In [1]: import numpy as np

In [2]: np.set_printoptions(precision=2, suppress=True, linewidth=140)

In [3]: other = np.array([[5, 2], [0, -5]])

In [4]: C = np.array([[0, 1, 5], [1, 4, 5], [3, 5, 3]])

In [5]: E = np.block([[other, np.array([[-2, -8, -9], [-5, 4, 2]])], [np.zeros((3, 2)), C]])

In [6]: E
Out[6]: 
array([[ 5.,  2., -2., -8., -9.],
       [ 0., -5., -5.,  4.,  2.],
       [ 0.,  0.,  0.,  1.,  5.],
       [ 0.,  0.,  1.,  4.,  5.],
       [ 0.,  0.,  3.,  5.,  3.]])

In [7]: vals, vecs = np.linalg.eig(E)

In [8]: np.sort(np.linalg.eigvals(E.T))
Out[8]: array([-5.  , -3.43,  0.69,  5.  ,  9.74])

In [9]: E @ vecs[:, 0] - vals[0] * vecs[:, 0]
Out[9]: array([0., 0., 0., 0., 0.])

In [10]: np.sort(np.linalg.eigvals(E @ E))
Out[10]: array([ 0.48, 11.73, 25.  , 25.  , 94.79])

In [11]: np.sort(np.linalg.eigvals(np.linalg.inv(E)))
Out[11]: array([-0.29, -0.2 ,  0.1 ,  0.2 ,  1.45])

In [12]: rng = np.random.default_rng(27917)

In [13]: idx = rng.permutation(5)

In [14]: idx
Out[14]: array([1, 3, 4, 0, 2])

In [15]: other = E[idx][:, idx]

In [16]: np.diag(other)
Out[16]: array([-5.,  4.,  3.,  5.,  0.])

In [17]: W0 = np.load("case3.npy")

In [18]: W0
Out[18]: 
array([[-3,  0,  0,  0],
       [ 0, -2,  0,  0],
       [ 0,  0,  3,  0],
       [ 0,  0,  0, -2]])

In [19]: def softmax(z):
    ...:     e = np.exp(z - z.max(axis=-1, keepdims=True))
    ...:     return e / e.sum(axis=-1, keepdims=True)
    ...: 

In [20]: softmax(W0[1] + 4)
Out[20]: array([0.32, 0.04, 0.32, 0.32])

In [21]: scores = W0 @ W0.T / np.sqrt(4)

In [22]: softmax(scores).round(6).argmax(axis=1)
Out[22]: array([0, 1, 2, 3])

In [23]: softmax(scores)
Out[23]: 
array([[0.97, 0.01, 0.01, 0.01],
       [0.1 , 0.71, 0.1 , 0.1 ],
       [0.01, 0.01, 0.97, 0.01],
       [0.1 , 0.1 , 0.1 , 0.71]])

In [24]: np.sort(np.linalg.eigvals(W0).real)
Out[24]: array([-3., -2., -2.,  3.])

In [25]: W0 @ W0
Out[25]: 
array([[9, 0, 0, 0],
       [0, 4, 0, 0],
       [0, 0, 9, 0],
       [0, 0, 0, 4]])

In [26]: (np.linalg.matrix_power((W0 != 0) + (W0.T != 0) + np.eye(4), 4) > 0).astype(int)
Out[26]: 
array([[1, 0, 0, 0],
       [0, 1, 0, 0],
       [0, 0, 1, 0],
       [0, 0, 0, 1]])

In [27]: (W0 != 0).astype(int)
Out[27]: 
array([[1, 0, 0, 0],
       [0, 1, 0, 0],
       [0, 0, 1, 0],
       [0, 0, 0, 1]])

In [28]: [round(float(np.linalg.det(W0[:i, :i])), 2) + 0 for i in range(1, 5)]
Out[28]: [-3.0, 6.0, 18.0, -36.0]

In [29]: np.round(np.linalg.eigvalsh(W0).min(), 2)
Out[29]: np.float64(-3.0)

In [30]: vals, vecs = np.linalg.eig(W0)

In [31]: np.sort(np.linalg.eigvals(W0 @ W0))
Out[31]: array([4., 4., 9., 9.])

In [32]: np.sort(np.linalg.eigvals(W0.T))
Out[32]: array([-3., -2., -2.,  3.])

In [33]: np.linalg.eigvals(W0)
Out[33]: array([-3., -2.,  3., -2.])

In [34]: round(np.linalg.det(2 * W0), 2), np.round(np.linalg.det(W0), 2)
Out[34]: (np.float64(-576.0), np.float64(-36.0))

In [35]: feats = np.load("run5.npy")

In [36]: feats
Out[36]: 
array([[ 4,  0,  0],
       [ 0, -2,  0],
       [ 0,  0, -1]])

In [37]: np.linalg.matrix_power(feats - np.diag(np.diag(feats)), 3)
Out[37]: 
array([[0, 0, 0],
       [0, 0, 0],
       [0, 0, 0]])

In [38]: np.linalg.matrix_rank(feats - feats[0, 0] * np.eye(3))
Out[38]: np.int64(2)

In [39]: feats @ feats
Out[39]: 
array([[16,  0,  0],
       [ 0,  4,  0],
       [ 0,  0,  1]])

In [40]: [int(np.linalg.matrix_rank(np.linalg.matrix_power(feats, p))) for p in range(1, 4)]
Out[40]: [3, 3, 3]

In [41]: m1 = np.load("a.npy")

In [42]: m1
Out[42]: 
array([[122.16,  79.91, 157.82,  40.37],
       [120.5 ,  81.05, 160.42,  39.56],
       [119.29,  79.89, 160.36,  39.16],
       [120.3 ,  79.77, 160.  ,  41.3 ],
       [118.61,  81.07, 161.51,  39.36],
       [119.96,  79.46, 160.66,  41.43],
       [120.4 ,  82.03, 160.95,  41.72],
       [119.73,  78.  , 159.91,  40.35],
       [119.72,  79.87, 161.42,  38.51],
       [119.49,  79.38, 160.85,  42.26],
       [121.76,  78.74, 159.67,  39.8 ],
       [120.3 ,  80.89, 160.52,  39.96],
       [119.3 ,  80.19, 161.97,  38.86],
       [118.71,  78.4 , 159.18,  39.81]])

In [43]: Xc = m1 - m1.mean(axis=0)

In [44]: vecs = np.linalg.svd(Xc)[2][:1]

In [45]: other = Xc - Xc @ vecs.T @ vecs

In [46]: other.std(axis=0)
Out[46]: array([0.7 , 0.92, 0.44, 0.97])

In [47]: np.cov(Xc @ vecs.T, rowvar=False)
Out[47]: array(1.99)

In [48]: np.diag(vecs.T @ vecs)
Out[48]: array([0.25, 0.16, 0.45, 0.13])

In [49]: (Xc @ vecs.T).std(axis=0)
Out[49]: array([1.36])

In [50]: U, s, Vh = np.linalg.svd(m1)

In [51]: s
Out[51]: array([820.81,   4.97,   3.71,   3.24])

In [52]: other = U[:, :1] @ np.diag(s[:1]) @ Vh[:1]

In [53]: round(np.abs(m1 - other).max(), 2)
Out[53]: np.float64(2.5)

In [54]: G = np.cov(m1, rowvar=False)

In [55]: G.round(2) + 0
Out[55]: 
array([[ 1.03,  0.04, -0.63,  0.22],
       [ 0.04,  1.23,  0.49,  0.  ],
       [-0.63,  0.49,  1.11, -0.22],
       [ 0.22,  0.  , -0.22,  1.27]])

In [56]: np.round(np.corrcoef(m1.T), 2) + 0
Out[56]: 
array([[ 1.  ,  0.04, -0.59,  0.19],
       [ 0.04,  1.  ,  0.42,  0.  ],
       [-0.59,  0.42,  1.  , -0.19],
       [ 0.19,  0.  , -0.19,  1.  ]])

In [57]: K = np.load("layer5.npy")

In [58]: K
Out[58]: 
array([[0.9, 0.3],
       [0.3, 0.1]])

In [59]: U, s, Vh = np.linalg.svd(K)

In [60]: vecs = Vh[:(s > 1e-8).sum()]

In [61]: vec = K[1] + -3 * K[0] + rng.integers(2) * np.eye(2)[1]

In [62]: vec
Out[62]: array([-2.4,  0.2])

In [63]: np.allclose(vecs.T @ vecs @ vec, vec)
Out[63]: False

In [64]: np.linalg.matrix_rank(np.vstack([K, vec]))
Out[64]: np.int64(2)

In [65]: other = np.array([[3, 3, 0], [2, 3, 2]])

In [66]: np.einsum("ij,ij->i", K, K)
Out[66]: array([0.9, 0.1])

In [67]: np.linalg.matrix_rank(K @ other)
Out[67]: np.int64(1)

In [68]: np.linalg.matrix_rank(np.vstack([K, other.T]))
Out[68]: np.int64(2)

In [69]: np.einsum("ij->j", K)
Out[69]: array([1.2, 0.4])

In [70]: np.einsum("ik,kj->ji", K, other)
Out[70]: 
array([[3.3, 1.1],
       [3.6, 1.2],
       [0.6, 0.2]])

In [71]: K @ other
Out[71]: 
array([[3.3, 3.6, 0.6],
       [1.1, 1.2, 0.2]])

In [72]: vals, vecs = np.linalg.eigh(K)

In [73]: vec = np.array([1, -2])

In [74]: vecs * np.maximum(vals, 0) @ vecs.T
Out[74]: 
array([[0.9, 0.3],
       [0.3, 0.1]])

In [75]: vecs * np.abs(vals) @ vecs.T
Out[75]: 
array([[0.9, 0.3],
       [0.3, 0.1]])

In [76]: round(float(vec @ K @ vec), 2)
Out[76]: 0.1

In [77]: idx = rng.permutation(2)

In [78]: idx
Out[78]: array([0, 1])

In [79]: other = K[idx][:, idx]

In [80]: np.trace(other)
Out[80]: np.float64(1.0)

In [81]: A = np.load("test6.npy")

In [82]: A
Out[82]: 
array([[ 0,  0,  0],
       [ 3,  3, 12],
       [ 2,  2,  8],
       [ 3,  3, 12]])

In [83]: round(float(np.trace(np.linalg.pinv(A) @ A)), 2)
Out[83]: 1.0

In [84]: np.abs(np.diag(np.linalg.qr(A)[1])) > 1e-9
Out[84]: array([ True, False, False])

In [85]: A @ np.linalg.pinv(A) @ A
Out[85]: 
array([[ 0.,  0.,  0.],
       [ 3.,  3., 12.],
       [ 2.,  2.,  8.],
       [ 3.,  3., 12.]])

In [86]: np.linalg.lstsq(A[:-1].T, A[-1])[2]
Out[86]: np.int32(1)
